$ python3 -q
>>> import numpy as np
>>> np.set_printoptions(precision=2, suppress=True, linewidth=200)
>>> E = np.load("x.npy")
>>> print(E)
[[2 1 3 2]
 [1 2 1 3]
 [3 1 2 1]
 [2 3 1 2]]
>>> Q = E.astype(float).copy()
>>> for j in range(4):
...     Q[:, j] -= Q[:, :j] @ (Q[:, :j].T @ Q[:, j])
...     Q[:, j] /= np.linalg.norm(Q[:, j])
... 
>>> print(np.round(Q.T @ Q, 2) + 0)
[[1. 0. 0. 0.]
 [0. 1. 0. 0.]
 [0. 0. 1. 0.]
 [0. 0. 0. 1.]]
>>> evals, V = np.linalg.eig(E)
>>> print(np.sort(np.linalg.eigvals(E.T)))
[-1.56 -0.53  2.56  7.53]
>>> print(np.round(E @ V[:, 0] - evals[0] * V[:, 0], 2) + 0)
[0. 0. 0. 0.]
>>> print(evals)
[ 7.53  2.56 -1.56 -0.53]
>>> evals, V = np.linalg.eigvalsh(E)
Traceback (most recent call last):
  File "<python-input-11>", line 1, in <module>
    evals, V = np.linalg.eigvalsh(E)
    ^^^^^^^^
ValueError: too many values to unpack (expected 2)
>>> evals, V = np.linalg.eigh(E)
>>> print((evals > 1e-8).sum(), (evals < -1e-8).sum())
2 2
>>> print(np.abs(V[:, -1]).round(6).argmax())
0
>>> rng = np.random.default_rng(945740)
>>> idx = rng.permutation(4)
>>> print(idx)
[0 2 1 3]
>>> out = E[idx][:, idx]
>>> print(np.sort(np.abs(np.linalg.eigvals(out))))
[0.53 1.56 2.56 7.53]
>>> data = np.array([[0.0, -4.0, -2.0, -4.0],
...     [-4.0, 0.0, 0.0, 0.0],
...     [-2.0, 0.0, 0.0, 0.0],
...     [-4.0, 0.0, 0.0, 0.0]])
>>> print(round(float(np.linalg.norm(data, 2) / np.linalg.norm(data)), 2))
0.71
